$ python -q
>>> import numpy as np
>>> from numpy import linalg as LA
>>> np.set_printoptions(suppress=True, linewidth=140)
>>> mat = np.loadtxt("out12.csv", delimiter=",")
>>> print(mat.round(2))
[[ 1.   -0.05 -0.04 -0.04]
 [-0.05  0.15 -0.75 -0.65]
 [-0.04 -0.75  0.34 -0.57]
 [-0.04 -0.65 -0.57  0.51]]
>>> O = mat.astype(float).copy()
>>> for j in range(4):
...     O[:, j] -= O[:, :j] @ (O[:, :j].T @ O[:, j])
...     O[:, j] /= LA.norm(O[:, j])
... 
>>> print(O.round(2))
[[ 1.   -0.05 -0.04 -0.04]
 [-0.05  0.15 -0.75 -0.65]
 [-0.04 -0.75  0.34 -0.57]
 [-0.04 -0.65 -0.57  0.51]]
>>> print(np.round(O.T @ mat, 2) + 0)
[[1. 0. 0. 0.]
 [0. 1. 0. 0.]
 [0. 0. 1. 0.]
 [0. 0. 0. 1.]]
>>> print(np.round(LA.eigvals(mat), 2))
[ 1. -1.  1.  1.]
>>> print(np.round(np.poly(mat), 2) + 0)
[ 1. -2.  0.  2. -1.]
>>> print(round(LA.det(mat.T), 2))
-1.0
>>> print(round(LA.eigvals(mat).sum().real, 2))
2.0
>>> x0 = np.array([1, 1, 1, -2])
>>> h1 = np.maximum(mat @ x0, 0)
>>> print(np.round(np.tanh(mat @ x0), 2))
[ 0.75  0.57  0.6  -0.98]
>>> print(np.round(np.maximum(mat @ x0, 0) - np.maximum(-mat @ x0, 0), 2))
[ 0.98  0.65  0.69 -2.27]
>>> print(np.round(mat.T @ h1, 2))
[ 0.91 -0.46 -0.29 -0.85]
>>> print(np.round(np.maximum(mat @ (3 * x0), 0), 2))
[2.94 1.96 2.08 0.  ]
>>> vals, evecs = LA.eig(mat)
>>> print(round(np.prod(vals), 2))
-1.0
>>> print(np.round(np.sort(LA.eigvals(mat.T)), 2))
[-1.  1.  1.  1.]
>>> print(np.round(np.sort(LA.eigvals(LA.inv(mat))), 2))
[-1.  1.  1.  1.]
>>> print(np.round(mat @ evecs[:, 0] - vals[0] * evecs[:, 0], 2) + 0)
[0. 0. 0. 0.]
>>> print(np.round(np.sort(LA.eigvals(mat @ mat)), 2))
[1. 1. 1. 1.]
>>> vals, evecs = LA.eigh(mat)
>>> x0 = np.array([6, -6, -8, -9])
>>> print(round(float(np.abs(mat).sum(axis=1).max()), 2), round(float(np.abs(vals).max()), 2))
1.76 1.0
>>> print(np.round(LA.eigvalsh(mat[1:, 1:]), 2))
[-1.  1.  1.]
>>> A = np.load("w.npy")
>>> print(A)
[[-2 -2  1]
 [-2 -2 -2]
 [ 3 -2  2]]
>>> out = A[0, 0] * A[1:] - np.outer(A[1:, 0], A[0])
>>> print(out)
[[ 0  0  6]
 [ 0 10 -7]]
>>> print(A[:, 0] / A[0, 0])
[ 1.   1.  -1.5]
>>> print(np.flatnonzero(~out.round(6).any(axis=1)))
[]
>>> E = np.array([[1, -2, 4], [1, -1, 1], [1, 0, 0], [1, 1, 1]])
>>> W1 = np.array([[2, 3, 3], [9, 3, 6], [4, 2, 3]])
>>> b = np.array([-1, -1, -1])
>>> act = np.maximum(E @ W1 + b, 0)
>>> print(LA.matrix_rank(act))
3
>>> basis = np.array([[8, 0, 1], [4, 9, 5], [4, 9, 1]])
>>> print(act @ basis)
[[ 24  54  22]
 [  4   9   5]
 [ 24  36  13]
 [184 162  60]]
>>> J = np.array([[0, 5, 9], [0, 0, 5], [0, 0, 0]])
>>> print(np.round(np.sort(LA.eigvals(J)), 2))
[0. 0. 0.]
>>> print(LA.matrix_power(J - np.diag(np.diag(J)), 3))
[[0 0 0]
 [0 0 0]
 [0 0 0]]
>>> print(LA.matrix_rank(J - J[0, 0] * np.eye(3)))
2
>>> print(J @ J)
[[ 0  0 25]
 [ 0  0  0]
 [ 0  0  0]]
>>> out = np.array([[5, 2], [3, -3], [0, 1]])
>>> print(np.vstack([J, out.T]).shape)
(5, 3)
>>> print(out.T @ J.T)
[[15  0  0]
 [-6  5  0]]
>>> print(np.einsum("ij,ij->i", J, J))
[106  25   0]
>>> print(np.einsum("ik,kj->ji", J, out))
[[15  0  0]
 [-6  5  0]]
>>> print(np.einsum("ik,kj->ij", J, out))
[[15 -6]
 [ 0  5]
 [ 0  0]]
>>> print(LA.matrix_rank(J @ out))
2
>>> print(J @ out)
[[15 -6]
 [ 0  5]
 [ 0  0]]
>>> W0 = np.load("a.npy")
>>> print(W0)
[[3 3 3 1]
 [3 3 3 3]
 [3 3 3 3]
 [1 3 3 3]]
>>> Uu, sv, Vt = LA.svd(J)
>>> print(sv.round(2))
[11.23  2.23  0.  ]
>>> out = Uu[:, :2] @ np.diag(sv[:2]) @ Vt[:2]
>>> print(LA.matrix_rank(out))
2
>>> print(LA.matrix_rank(J, rtol=0.05))
2
>>> print(round(float(LA.norm(J - out, 2)), 2), sv[2])
0.0 0.0
>>> print(out.round(2) + 0)
[[0. 5. 9.]
 [0. 0. 5.]
 [0. 0. 0.]]
>>> vals, evecs = LA.eigvalsh(W0)
Traceback (most recent call last):
  File "<python-input-64>", line 1, in <module>
    vals, evecs = LA.eigvalsh(W0)
    ^^^^^^^^^^^
ValueError: too many values to unpack (expected 2)
>>> vals, evecs = LA.eigh(W0)
>>> print(np.round(LA.eigvalsh(W0 @ W0), 2) + 0)
[  0.     1.17   4.   122.83]
>>> print(np.unique(vals.round(6) + 0, return_counts=True)[1])
[1 1 1 1]
>>> print(round(vals.sum(), 2), np.trace(W0))
12.0 12
>>> print((vals > 1e-8).sum(), (vals < -1e-8).sum())
2 1
>>> print(np.round(evecs.T @ evecs, 2) + 0)
[[1. 0. 0. 0.]
 [0. 1. 0. 0.]
 [0. 0. 1. 0.]
 [0. 0. 0. 1.]]
>>> print(LA.cond(W0) > 100)
True
>>> print(LA.matrix_rank(W0, rtol=0.1))
2
>>> print(round(LA.norm(W0, 2) / LA.norm(W0), 2))
0.98
